$ ipython --no-banner

In [1]: import numpy as np

In [2]: import numpy.linalg as la

In [3]: np.set_printoptions(suppress=True, linewidth=160)

In [4]: rng = np.random.default_rng(55)

In [5]: z = rng.integers(0, 3, 9)

In [6]: K = np.triu((z[:, None] == z) & (rng.random((9, 9)) < 0.8), 1).astype(int)

In [7]: K += K.T

In [8]: K
Out[8]: 
array([[0, 1, 0, 1, 0, 0, 1, 0, 0],
       [1, 0, 1, 1, 0, 0, 1, 0, 0],
       [0, 1, 0, 1, 0, 0, 1, 0, 0],
       [1, 1, 1, 0, 0, 0, 1, 0, 0],
       [0, 0, 0, 0, 0, 0, 0, 1, 0],
       [0, 0, 0, 0, 0, 0, 0, 1, 0],
       [1, 1, 1, 1, 0, 0, 0, 0, 0],
       [0, 0, 0, 0, 1, 1, 0, 0, 0],
       [0, 0, 0, 0, 0, 0, 0, 0, 0]])

In [9]: round(float(la.eigvalsh(K).min()), 2)
Out[9]: -1.65

In [10]: [round(float(la.det(K[:i, :i])), 2) + 0 for i in range(1, 10)]
Out[10]: [0.0, -1.0, 0.0, 0.0, 0.0, 0.0, 0.0, 0.0, 0.0]

In [11]: z = rng.integers(0, 3, 13)

In [12]: W0 = np.triu((z[:, None] == z) & (rng.random((13, 13)) < 0.8), 1).astype(int)

In [13]: W0 += W0.T

In [14]: print(W0)
[[0 1 0 1 0 1 0 0 1 1 1 0 0]
 [1 0 0 1 0 1 0 0 1 1 0 0 1]
 [0 0 0 0 0 0 0 1 0 0 0 1 0]
 [1 1 0 0 0 1 0 0 1 1 1 0 1]
 [0 0 0 0 0 0 1 0 0 0 0 0 0]
 [1 1 0 1 0 0 0 0 1 0 1 0 1]
 [0 0 0 0 1 0 0 0 0 0 0 0 0]
 [0 0 1 0 0 0 0 0 0 0 0 1 0]
 [1 1 0 1 0 1 0 0 0 1 0 0 1]
 [1 1 0 1 0 0 0 0 1 0 1 0 0]
 [1 0 0 1 0 1 0 0 0 1 0 0 1]
 [0 0 1 0 0 0 0 1 0 0 0 0 0]
 [0 1 0 1 0 1 0 0 1 0 1 0 0]]

In [15]: O, r_ = la.qr(W0)

In [16]: np.allclose(r_.T @ r_, W0.T @ W0)
Out[16]: True

In [17]: O.shape, r_.shape
Out[17]: ((13, 13), (13, 13))

In [18]: round(np.trace(O @ O.T), 2)
Out[18]: np.float64(13.0)

In [19]: print(round(float(abs(r_[0, 0])), 2), np.round(la.norm(W0[:, 0]), 2))
2.45 2.45

In [20]: arr = np.load("x.npy")

In [21]: arr
Out[21]: 
array([[1, 0, 0, 0, 0, 0, 0, 0, 0, 0, 0, 0, 0],
       [0, 1, 0, 0, 0, 0, 0, 0, 0, 0, 0, 0, 0],
       [0, 0, 2, 0, 0, 0, 0, 0, 0, 0, 0, 0, 0],
       [0, 0, 0, 1, 0, 0, 0, 0, 0, 0, 0, 0, 0],
       [0, 0, 0, 0, 0, 0, 0, 0, 0, 0, 0, 0, 0],
       [0, 0, 0, 0, 0, 1, 0, 0, 0, 0, 0, 0, 0],
       [0, 0, 0, 0, 0, 0, 2, 0, 0, 0, 0, 0, 0],
       [0, 0, 0, 0, 0, 0, 0, 2, 0, 0, 0, 0, 0],
       [0, 0, 0, 0, 0, 0, 0, 0, 1, 0, 0, 0, 0],
       [0, 0, 0, 0, 0, 0, 0, 0, 0, 0, 0, 0, 0],
       [0, 0, 0, 0, 0, 0, 0, 0, 0, 0, 0, 0, 0],
       [0, 0, 0, 0, 0, 0, 0, 0, 0, 0, 0, 2, 0],
       [0, 0, 0, 0, 0, 0, 0, 0, 0, 0, 0, 0, 1]])

In [22]: la.cond(arr) > 100
Out[22]: np.True_

In [23]: print([round(float(x), 2) for x in la.svd(arr, compute_uv=False)[:3]])
[2.0, 2.0, 2.0]

In [24]: la.matrix_rank(arr, rtol=0.1)
Out[24]: np.int64(10)
